$ python -q
>>> import numpy as np
>>> np.set_printoptions(precision=2, suppress=True, linewidth=120, legacy="1.25")
>>> rd = lambda a: np.round(a, 2) + 0
>>> data = np.loadtxt("mat.csv", delimiter=",")
>>> rd(data)
array([[ 0.69, -1.77, -1.26, -0.6 ,  0.9 , -1.63],
       [ 0.46,  0.12,  0.  , -1.82, -2.28, -0.51],
       [-1.15, -1.36,  1.94, -1.25,  0.62,  0.29],
       [ 0.23, -1.89,  0.31,  1.68, -1.5 ,  0.45],
       [-1.04,  0.61,  0.91,  0.94, -0.4 , -2.38],
       [-2.42, -0.28, -1.65, -0.17, -0.45,  0.36]])
>>> print(data[0] @ data[2])
0.0
>>> rd(np.linalg.norm(data, 1)), rd(np.linalg.norm(data, np.inf))
(6.47, 6.85)
>>> B = np.array([[-1.8, 0.6], [0.2, 1.2], [-0.4, 1.3]])
>>> C = np.array([[-1.0, -0.5, 0.3, -0.9, -0.5, 1.8], [0.1, -0.9, 1.3, 0.2, 0.2, -0.7]])
>>> arr = B @ C
>>> rd(arr)
array([[ 1.86,  0.36,  0.24,  1.74,  1.02, -3.66],
       [-0.08, -1.18,  1.62,  0.06,  0.14, -0.48],
       [ 0.53, -0.97,  1.57,  0.62,  0.46, -1.63]])
>>> f, v = arr[1], arr[2]
>>> print(rd(f @ f))
4.28
>>> p = (f @ v) / (f @ f) * f
>>> print(rd(np.linalg.norm(f + v) ** 2 + np.linalg.norm(f - v) ** 2))
22.43
>>> U, sigma, vt = np.linalg.svd(arr)
>>> print(np.argmax(sigma[:-1] / (sigma[1:] + 1e-6)) + 1)
2
>>> print(rd(sigma))
[5.07 2.57 0.  ]
>>> B = U[:, :2] @ np.diag(sigma[:2]) @ vt[:2]
>>> rd(np.linalg.norm(arr - B) / np.linalg.norm(arr))
0.0
>>> J = np.array([[1, 0, 0, 0, 0, 0],
...     [-2, 1, 0, 0, 0, 0],
...     [-2, 0, 1, 0, 0, 0],
...     [-1, -2, 1, 1, 0, 0],
...     [-2, 2, -2, 1, 1, 0],
...     [-2, -2, -1, -1, 2, 1]])
>>> x = np.array([4, -9, -8, 3, 4, 1])
>>> np.linalg.norm(J @ x) <= np.linalg.norm(J, 2) * np.linalg.norm(x) + 1e-9
True
>>> np.sign((J @ x).round(6))
array([ 1, -1, -1,  1, -1,  1])
>>> (J @ x).argmax()
5
>>> print(np.linalg.matrix_rank(J - J[0, 0] * np.eye(6)))
4
>>> print(rd(np.sort(np.linalg.eigvals(J))))
[1. 1. 1. 1. 1. 1.]
>>> E = np.abs(np.array([[1, 3, 2], [0, 3, 0], [3, 3, 1]])) + np.eye(3)
>>> E = E / E.sum(axis=1, keepdims=True)
>>> rd(E)
array([[0.29, 0.43, 0.29],
       [0.  , 1.  , 0.  ],
       [0.38, 0.38, 0.25]])
>>> f = np.array([1, -2, 8])
>>> B = E + np.outer(f, np.eye(3)[0])
>>> rd(B)
array([[ 1.29,  0.43,  0.29],
       [-2.  ,  1.  ,  0.  ],
       [ 8.38,  0.38,  0.25]])
>>> np.linalg.matrix_rank(np.linalg.inv(B) - np.linalg.inv(E), tol=1e-8)
1
>>> np.linalg.matrix_rank(B - E)
1
>>> B = np.linalg.invert(E)
Traceback (most recent call last):
  File "<python-input-35>", line 1, in <module>
    B = np.linalg.invert(E)
        ^^^^^^^^^^^^^^^^
AttributeError: module 'numpy.linalg' has no attribute 'invert'
>>> B = np.linalg.inv(E)
>>> rd(np.linalg.inv(B))
array([[0.29, 0.43, 0.29],
       [0.  , 1.  , 0.  ],
       [0.37, 0.37, 0.25]])
>>> B
array([[-7. ,  0. ,  8. ],
       [ 0. ,  1. ,  0. ],
       [10.5, -1.5, -8. ]])
>>> rd(np.linalg.slogdet(E)[0])
-1.0
>>> rd(np.linalg.det(E) * B)
array([[ 0.25,  0.  , -0.29],
       [ 0.  , -0.04,  0.  ],
       [-0.38,  0.05,  0.29]])
>>> rd(np.linalg.cond(E))
20.24
>>> E @ np.ones(3)
array([1., 1., 1.])
>>> rd(E.sum(axis=1))
array([1., 1., 1.])
>>> p = np.eye(3)[0]
>>> for _ in range(5):
...     p = p @ E
...     print(p.round(2))
... 
[0.29 0.43 0.29]
[0.19 0.66 0.15]
[0.11 0.8  0.09]
[0.07 0.88 0.05]
[0.04 0.93 0.03]
>>> print(rd(np.linalg.matrix_power(E, 2)))
[[0.19 0.66 0.15]
 [0.   1.   0.  ]
 [0.2  0.63 0.17]]
>>> rd(np.abs(np.linalg.eigvals(E)).max())
1.0
>>> print(rd(np.sort(np.abs(np.linalg.eigvals(E)))))
[0.06 0.6  1.  ]
>>> np.allclose(E, E.T)
False
>>> np.linalg.determinant(E)
Traceback (most recent call last):
  File "<python-input-50>", line 1, in <module>
    np.linalg.determinant(E)
    ^^^^^^^^^^^^^^^^^^^^^
AttributeError: module 'numpy.linalg' has no attribute 'determinant'
>>> rd((E - E.T) / 2)
array([[ 0.  ,  0.21, -0.04],
       [-0.21,  0.  , -0.19],
       [ 0.04,  0.19,  0.  ]])
>>> rd(np.linalg.det(E))
-0.04
